$ ipython --no-banner

In [1]: import numpy as np

In [2]: import numpy.linalg as la

In [3]: np.set_printoptions(precision=1, suppress=True, linewidth=100)

In [4]: rng = np.random.default_rng(237093)

In [5]: F = rng.normal(size=(19, 3)) + 3 * np.array([9, 8, 9])

In [6]: F
Out[6]: 
array([[27.5, 25.2, 25.7],
       [26.5, 23.5, 27.9],
       [27.2, 22.2, 27.3],
       [28.6, 23.9, 26.8],
       [28.9, 24.2, 29.1],
       [26.8, 24.1, 25.1],
       [26.8, 22.4, 26.8],
       [27. , 24.8, 27.2],
       [26.1, 24.5, 27.3],
       [28.7, 25.4, 26.4],
       [27.4, 23.5, 27.3],
       [27. , 21.4, 26.4],
       [27.7, 23.7, 28.5],
       [26.5, 25. , 28.3],
       [26.4, 22.9, 26.7],
       [26.7, 24.2, 26. ],
       [27.4, 26.8, 28. ],
       [26.4, 24.5, 27.3],
       [28.1, 24.2, 28.2]])

In [7]: Y = np.c_[F[:, :2] @ np.array([[1, 2], [3, 1]]), np.array([-1, 3, 0, 1, 0, 2, 1, 0, 3, 3, -3, -3, 3, 1, -3, 3, 3, 1, -3])]

In [8]: Y
Out[8]: 
array([[103.1,  80.2,  -1. ],
       [ 97. ,  76.6,   3. ],
       [ 93.7,  76.6,   0. ],
       [100.3,  81.2,   1. ],
       [101.5,  82. ,   0. ],
       [ 99.2,  77.8,   2. ],
       [ 94.1,  76.1,   1. ],
       [101.4,  78.8,   0. ],
       [ 99.5,  76.7,   3. ],
       [104.8,  82.7,   3. ],
       [ 97.8,  78.3,  -3. ],
       [ 91.3,  75.4,  -3. ],
       [ 98.7,  79.1,   3. ],
       [101.4,  78. ,   1. ],
       [ 95. ,  75.7,  -3. ],
       [ 99.4,  77.6,   3. ],
       [107.8,  81.5,   3. ],
       [ 99.9,  77.3,   1. ],
       [100.7,  80.4,  -3. ]])

In [9]: la.matrix_rank(Y)
Out[9]: np.int64(3)

In [10]: dist = la.norm(F[:, None] - F[None], axis=-1)

In [11]: dist[:5, :5]
Out[11]: 
array([[0. , 2.9, 3.4, 2. , 3.8],
       [2.9, 0. , 1.6, 2.4, 2.8],
       [3.4, 1.6, 0. , 2.3, 3.2],
       [2. , 2.4, 2.3, 0. , 2.3],
       [3.8, 2.8, 3.2, 2.3, 0. ]])

In [12]: r0 = np.array([1, -3, 4])

In [13]: W0 = np.array([np.roll(r0, i) for i in range(3)])

In [14]: W0
Out[14]: 
array([[ 1, -3,  4],
       [ 4,  1, -3],
       [-3,  4,  1]])

In [15]: Y = W0 / np.sqrt((W0 ** 2).mean(axis=1, keepdims=True))

In [16]: la.norm(Y, axis=1)
Out[16]: array([1.7, 1.7, 1.7])

In [17]: W0 - W0.mean(axis=1, keepdims=True)
Out[17]: 
array([[ 0.3, -3.7,  3.3],
       [ 3.3,  0.3, -3.7],
       [-3.7,  3.3,  0.3]])

In [18]: la.matrix_rank(Y) == la.matrix_rank(W0)
Out[18]: np.True_

In [19]: Y[1]
Out[19]: array([ 1.4,  0.3, -1. ])

In [20]: la.matrix_rank(W0 - W0.mean(axis=1, keepdims=True))
Out[20]: np.int64(2)
